% python3 -q
>>> import numpy as np
>>> np.set_printoptions(precision=2, suppress=True, linewidth=160)
>>> rd = lambda a: np.round(a, 2) + 0
>>> m1 = np.array([[-4, 0, 0, 0], [0, -2, 0, 0], [0, 0, 5, 0], [0, 0, 0, -2]])
>>> # 4 blocks once reordered
>>> print(np.all(np.linalg.eigvalsh(m1) > 0))
False
>>> print([round(float(np.linalg.det(m1[:i, :i])), 2) + 0 for i in range(1, 5)])
[-4.0, 8.0, 40.0, -80.0]
>>> M = np.load("test9.npy")
>>> print(M)
[[ 0.65  0.91 -0.26]
 [ 0.55  0.77 -0.22]
 [-0.75 -1.05  0.3 ]
 [ 1.25  1.75 -0.5 ]]
>>> evals, evecs = np.linalg.eig(m1)
>>> print(m1 @ evecs[:, 0] - evals[0] * evecs[:, 0])
[0. 0. 0. 0.]
>>> print(rd(np.sort(np.linalg.eigvals(np.linalg.inv(m1)))))
[-0.5  -0.5  -0.25  0.2 ]
>>> print(evals)
[-4. -2.  5. -2.]
>>> def softmax(z):
...     e = np.exp(z - z.max(axis=-1, keepdims=True))
...     return e / e.sum(axis=-1, keepdims=True)
... 
>>> print(rd(softmax(M[3])))
[0.35 0.58 0.06]
>>> print(softmax(M).sum(axis=1))
[1. 1. 1. 1.]
>>> print(rd(softmax(10 * M[3])))
[0.01 0.99 0.  ]
>>> S = M @ M.T / np.sqrt(3)
>>> print(softmax(S).round(6).argmax(axis=1))
[3 3 2 3]
>>> print(rd(softmax(S + np.triu(np.full(S.shape, -np.inf), 1))))
[[1.   0.   0.   0.  ]
 [0.52 0.48 0.   0.  ]
 [0.11 0.13 0.76 0.  ]
 [0.18 0.14 0.01 0.68]]
>>> sigma = 10 * 0.5 ** np.arange(3)
>>> rng = np.random.default_rng(243185)
>>> data = rng.normal(size=(14, 3)) * rng.permutation(sigma)
>>> print(rd(data))
[[ -3.73   0.18  -5.58]
 [-14.41   1.77   6.43]
 [-17.27   1.23   1.38]
 [  2.    -0.99  -7.99]
 [  7.87  -0.86  -3.42]
 [  8.95  -1.92  13.66]
 [  5.    -2.23  -7.23]
 [ 12.2   -0.98   5.97]
 [ -7.96   2.4    3.25]
 [-24.98  -2.01  -8.42]
 [ -0.02  -3.4    0.61]
 [  7.37   1.28   0.39]
 [ -6.29  -5.84   4.83]
 [  4.04  -1.14   4.24]]
>>> d = np.linalg.norm(data[:, None] - data[None], axis=-1)
>>> print(np.linalg.matrix_rank(d ** 2))
5
>>> print(np.unravel_index(d.round(6).argmax(), d.shape))
(np.int64(5), np.int64(9))
>>> print(d.mean(axis=1).argmax())
9
>>> print(d.shape)
(14, 14)
>>> print(np.flatnonzero(d[7] < d.mean() / 2))
[7]
>>> print(d[7].round(6).argsort(kind="stable")[:4])
[ 7 11 13  5]
